$ python -q
>>> import numpy as np
>>> np.set_printoptions(precision=3, suppress=True, linewidth=140, legacy="1.25")
>>> mat = np.load("sample14.npy")
>>> mat
array([[ 8,  4,  6,  2,  7,  6,  2,  3],
       [ 2,  2,  2,  0,  3,  2,  2,  1],
       [13,  7, 10,  3, 12, 10,  4,  5],
       [10,  6,  8,  2, 10,  8,  4,  4],
       [15,  9, 12,  3, 15, 12,  6,  6],
       [20, 12, 16,  4, 20, 16,  8,  8],
       [11,  5,  8,  3,  9,  8,  2,  4],
       [20, 12, 16,  4, 20, 16,  8,  8],
       [21, 11, 16,  5, 19, 16,  6,  8],
       [20, 12, 16,  4, 20, 16,  8,  8],
       [ 7,  5,  6,  1,  8,  6,  4,  3],
       [ 9,  7,  8,  1, 11,  8,  6,  4],
       [22, 14, 18,  4, 23, 18, 10,  9]])
>>> left, sv, Vh = np.linalg.svd(mat)
>>> sv.round(3) + 0
array([107.675,   5.662,   0.   ,   0.   ,   0.   ,   0.   ,   0.   ,   0.   ])
>>> other = left[:, :2] @ np.diag(sv[:2]) @ Vh[:2]
>>> print(np.linalg.matrix_rank(other))
2
>>> np.round(np.linalg.norm(mat - other, 2), 3), np.round(sv[2], 3)
(0.0, 0.0)
>>> print(round(np.linalg.norm(mat - other) / np.linalg.norm(mat), 3))
0.0
>>> np.round(np.abs(mat - other).max(), 3)
0.0
>>> left, sv, Vh = np.linalg.svd(mat)
>>> evecs = Vh[:(sv > 1e-8).sum()]
>>> rng = np.random.default_rng(32493)
>>> x = mat[9] + 3 * mat[5] + rng.integers(2) * np.eye(8)[1]
>>> x
array([80., 48., 64., 16., 80., 64., 32., 32.])
>>> np.linalg.matrix_rank(np.vstack([mat, x]))
2
>>> np.round(np.linalg.norm(x - evecs.T @ evecs @ x), 3)
0.0
>>> def softmax(z):
...     e = np.exp(z - z.max(axis=-1, keepdims=True))
...     return e / e.sum(axis=-1, keepdims=True)
... 
>>> softmax(mat).sum(axis=1)
array([1., 1., 1., 1., 1., 1., 1., 1., 1., 1., 1., 1., 1.])
>>> np.round(softmax(10 * mat[6]), 3) + 0
array([1., 0., 0., 0., 0., 0., 0., 0.])
>>> scores = mat @ mat.T / np.sqrt(8)
>>> softmax(scores).round(6).argmax(axis=1)
array([12, 12, 12, 12, 12, 12, 12, 12, 12, 12, 12, 12, 12])
>>> softmax(scores)[6] @ mat
array([22., 14., 18.,  4., 23., 18., 10.,  9.])
>>> M = np.array([[4.0, 1.0, 0.0, 0.0, 0.0, 0.0],
...     [0.0, 4.0, 1.0, 0.0, 0.0, 0.0],
...     [0.0, 0.0, 4.0, 1.0, 0.0, 0.0],
...     [0.0, 0.0, 0.0, 4.0, 1.0, 0.0],
...     [0.0, 0.0, 0.0, 0.0, 4.0, 1.0],
...     [0.0, 0.0, 0.0, 0.0, 0.0, 4.0]])
>>> z = rng.permutation(6)
>>> z
array([0, 2, 1, 3, 5, 4])
>>> other = M[z][:, z]
>>> np.diag(other)
array([4., 4., 4., 4., 4., 4.])
>>> np.allclose(other, M)
False
>>> round(float(np.linalg.det(other)), 3), np.round(np.linalg.det(M[z]), 3)
(4096.0, 4096.0)
>>> np.trace(other)
24.0
>>> other = np.array([[2, 2, -3, -3, 0],
...     [3, 3, -3, -1, -2],
...     [3, 3, -3, -1, -1],
...     [-1, -3, -1, -1, -3],
...     [-2, -1, -2, 3, -1]])
>>> data = np.tril(other)
>>> data
array([[ 2,  0,  0,  0,  0],
       [ 3,  3,  0,  0,  0],
       [ 3,  3, -3,  0,  0],
       [-1, -3, -1, -1,  0],
       [-2, -1, -2,  3, -1]])
>>> z = rng.permutation(5)
>>> print(z)
[3 2 1 0 4]
>>> other = data[z][:, z]
>>> print(other)
[[-1 -1 -3 -1  0]
 [ 0 -3  3  3  0]
 [ 0  0  3  3  0]
 [ 0  0  0  2  0]
 [ 3 -2 -1 -2 -1]]
>>> np.diag(other)
array([-1, -3,  3,  2, -1])
>>> np.allclose(other, data)
False
>>> round(float(np.linalg.det(other)), 3), round(np.linalg.det(data[z]), 3)
(-18.0, -18.0)
>>> proj = np.triu(np.array([[9, 5, -4, 5, 6],
...     [3, -4, -4, 9, -5],
...     [-3, -2, 2, 6, -4],
...     [7, -1, -9, -9, -8],
...     [-5, 2, 5, 2, 5]]), 1) + np.eye(5)
>>> other = proj @ data @ np.linalg.inv(proj)
>>> proj @ data - data @ proj
array([[-14., -28.,   3.,   3., -18.],
       [-11., -49.,  37., -66.,   2.],
       [  2., -29.,  26., -42., -11.],
       [ 16.,  13.,   0.,  14., -13.],
       [  0.,  10., -12.,  31.,  23.]])
>>> np.round(np.poly(other), 3) + 0
array([  1.,   0., -12.,  -2.,  27.,  18.])
>>> round(np.linalg.det(other), 3)
-18.0
>>> feats = np.loadtxt("test7.csv", delimiter=",")
>>> feats
array([[ 0.139,  0.31 , -0.493, -0.537, -0.508,  0.845, -0.345,  0.565,  0.363, -0.493],
       [ 0.901, -0.02 ,  0.178,  0.744,  0.964, -0.706,  0.   , -0.273,  0.04 ,  0.744],
       [-0.05 ,  0.354,  0.653, -0.843, -0.959, -0.3  ,  0.744, -0.922,  0.922,  0.95 ],
       [ 0.894,  0.327, -0.696,  0.273,  0.885,  0.821, -0.664,  0.821,  0.119, -0.478],
       [-0.912,  0.264, -0.336, -0.923, -0.993,  0.92 , -0.02 ,  0.345,  0.438, -0.762],
       [-0.999, -0.946,  0.973,  0.941, -0.226, -1.   ,  0.901, -0.972, -0.992,  0.149],
       [-0.965, -0.653,  0.937,  0.264, -0.843, -0.993,  0.894, -0.977, -0.493,  0.859],
       [ 0.572, -0.129, -0.551,  0.735,  0.947,  0.291, -0.629,  0.814, -0.701, -0.757],
       [ 0.635,  0.84 , -0.824, -0.984, -0.986,  0.998, -0.493,  0.744,  0.974, -0.336],
       [ 0.254,  0.462, -0.901, -0.623, -0.354,  0.992, -0.827,  0.968,  0.07 , -0.963],
       [ 0.814,  0.77 , -0.845, -0.922, -0.821,  0.995, -0.641,  0.845,  0.919, -0.493],
       [ 0.991,  0.896, -0.992, -0.856,  0.523,  1.   , -0.975,  0.998,  0.879, -0.972],
       [ 0.901, -0.53 ,  0.572,  0.981,  0.999, -0.988,  0.139, -0.537, -0.782,  0.814],
       [ 1.   ,  0.647, -0.363,  0.876,  1.   , -0.159, -0.462,  0.02 ,  0.903,  0.986],
       [-0.995, -0.354,  0.08 , -0.749, -0.994,  0.405,  0.197,  0.159, -0.653, -0.923],
       [-0.973, -0.397,  0.749, -0.508, -0.975, -0.821,  0.735, -0.856, -0.207,  0.3  ],
       [ 0.995, -0.53 ,  0.159,  0.998,  1.   , -0.988, -0.462,  0.217, -0.907,  0.731],
       [-0.47 , -0.716,  0.319,  0.96 ,  0.978, -0.955, -0.119,  0.178, -0.967, -0.598],
       [-0.749,  0.235,  0.647, -0.901, -0.992, -0.159,  0.753, -0.901,  0.859,  0.848],
       [ 0.716, -0.08 , -0.551,  0.749,  0.962,  0.282, -0.629,  0.8  , -0.635, -0.675],
       [ 0.948,  0.43 , -0.757,  0.235,  0.919,  0.885, -0.716,  0.856,  0.3  , -0.422],
       [ 0.493,  0.397, -0.235, -0.598, -0.515,  0.701, -0.06 ,  0.06 ,  0.701,  0.291],
       [ 0.982,  0.933, -0.905, -0.986, -0.929,  0.999, -0.653,  0.814,  0.995,  0.291],
       [-0.963,  0.804, -0.327, -0.999, -1.   ,  0.997,  0.462, -0.327,  0.99 , -0.188],
       [ 0.766,  0.254, -0.92 ,  0.397,  0.922,  0.973, -0.905,  0.985, -0.585, -0.972],
       [-0.422, -0.47 ,  0.254,  0.753,  0.762, -0.8  ,  0.02 , -0.02 , -0.797, -0.319],
       [-0.129, -0.291, -0.01 ,  0.611,  0.711, -0.454, -0.159,  0.254, -0.653, -0.405],
       [ 0.701, -0.74 , -0.43 ,  0.997,  1.   , -0.909, -0.786,  0.912, -0.994, -0.917],
       [ 0.675, -0.188,  0.405,  0.721,  0.907, -0.848,  0.217, -0.508, -0.168,  0.726],
       [ 0.226, -0.422,  0.641,  0.808,  0.881, -0.958,  0.43 , -0.716, -0.501,  0.74 ],
       [-0.565, -0.558, -0.149,  0.859,  0.896, -0.611, -0.397,  0.641, -0.939, -0.862],
       [-1.   , -0.159,  0.814, -0.992, -1.   ,  0.05 ,  0.905, -0.945,  0.598, -0.1  ],
       [-0.999, -0.04 ,  0.74 , -0.993, -1.   ,  0.345,  0.872, -0.915,  0.68 , -0.129],
       [-0.992, -0.565,  0.363, -0.217, -0.953, -0.493,  0.31 , -0.119, -0.845, -0.862],
       [-0.837, -0.11 ,  0.327, -0.53 , -0.91 , -0.149,  0.38 , -0.446,  0.04 , -0.05 ],
       [-0.89 , -0.947,  0.953,  0.997,  0.996, -1.   ,  0.744, -0.927, -0.996,  0.551],
       [-0.226,  0.797, -0.762, -0.992, -0.998,  0.998, -0.327,  0.653,  0.965, -0.558],
       [-0.3  ,  0.388,  0.478, -0.892, -0.978,  0.207,  0.641, -0.834,  0.905,  0.859],
       [ 0.989,  0.07 ,  0.558,  0.867,  0.994, -0.943,  0.345, -0.8  ,  0.537,  0.983]])
>>> Ac = feats - feats.mean(axis=0)
>>> left, sv, Vh = np.linalg.svd(Ac, full_matrices=False)
>>> (np.sign(left[:, 0]) == np.sign(left[0, 0])).astype(int)
array([1, 0, 1, 1, 1, 0, 0, 0, 1, 1, 1, 1, 0, 0, 1, 0, 0, 0, 1, 0, 1, 1, 1, 1, 1, 0, 0, 0, 0, 0, 0, 1, 1, 0, 1, 0, 1, 1, 0])
>>> np.abs(Vh[0]).argmax()
5
>>> np.linalg.matrix_rank(Ac)
10
>>> Vh[0] * np.sign(Vh[0, np.abs(Vh[0]).argmax()])
array([ 0.094,  0.317, -0.312, -0.423, -0.312,  0.498, -0.179,  0.265,  0.358, -0.2  ])
>>> round(float((sv ** 2).sum() ** 2 / (sv ** 4).sum()), 3)
2.844
